$ python -q
>>> import numpy as np
>>> np.set_printoptions(precision=2, suppress=True, linewidth=200, legacy="1.25")
>>> W0 = np.load("a.npy")
>>> W0
array([[-0.39,  1.26,  2.79, -2.92,  2.64],
       [ 3.28, -1.58, -2.35, -1.83,  1.69],
       [-2.9 ,  0.33, -2.68, -2.9 , -0.94],
       [ 0.58,  4.19, -1.91,  1.2 ,  1.44],
       [-2.32, -1.81, -0.91,  1.81,  3.5 ]])
>>> vec = np.array([-1, 2, 1, 0, 0])
>>> h1 = np.maximum(W0 @ vec, 0)
>>> W0.T @ h1
array([ -1.29,  32.04,   2.35, -12.08,  22.65])
>>> np.tanh(W0 @ vec)
array([ 1.  , -1.  ,  0.7 ,  1.  , -0.98])
>>> mat = np.load("test18.npy")
>>> mat
array([[ 2,  0,  0,  0,  0],
       [ 0, -1,  0,  0,  0],
       [ 0,  0, -1,  0,  0],
       [ 0,  0,  0, -2,  0],
       [ 0,  0,  0,  0,  0]])
>>> vals, vecs = np.linalg.eigh(mat)
>>> vecs.T @ vecs
array([[1., 0., 0., 0., 0.],
       [0., 1., 0., 0., 0.],
       [0., 0., 1., 0., 0.],
       [0., 0., 0., 1., 0.],
       [0., 0., 0., 0., 1.]])
>>> vals
array([-2., -1., -1.,  0.,  2.])
>>> np.linalg.eigvalsh(mat + 5 * np.eye(5))
array([3., 4., 4., 5., 7.])
>>> (vals > 1e-8).sum(), (vals < -1e-8).sum()
(1, 3)
>>> vecs @ np.diag(vals) @ vecs.T
array([[ 2.,  0.,  0.,  0.,  0.],
       [ 0., -1.,  0.,  0.,  0.],
       [ 0.,  0., -1.,  0.,  0.],
       [ 0.,  0.,  0., -2.,  0.],
       [ 0.,  0.,  0.,  0.,  0.]])
>>> np.abs(vecs[:, -1]).round(6).argmax()
0
>>> np.linalg.svd(mat, compute_uv=False)
array([2., 2., 1., 1., 0.])
>>> G = mat.T @ mat
>>> np.linalg.svd(mat, compute_uv=False) ** 2
array([4., 4., 1., 1., 0.])
>>> (mat @ mat.T).shape
(5, 5)
>>> np.trace(G), (mat ** 2).sum()
(10, 10)
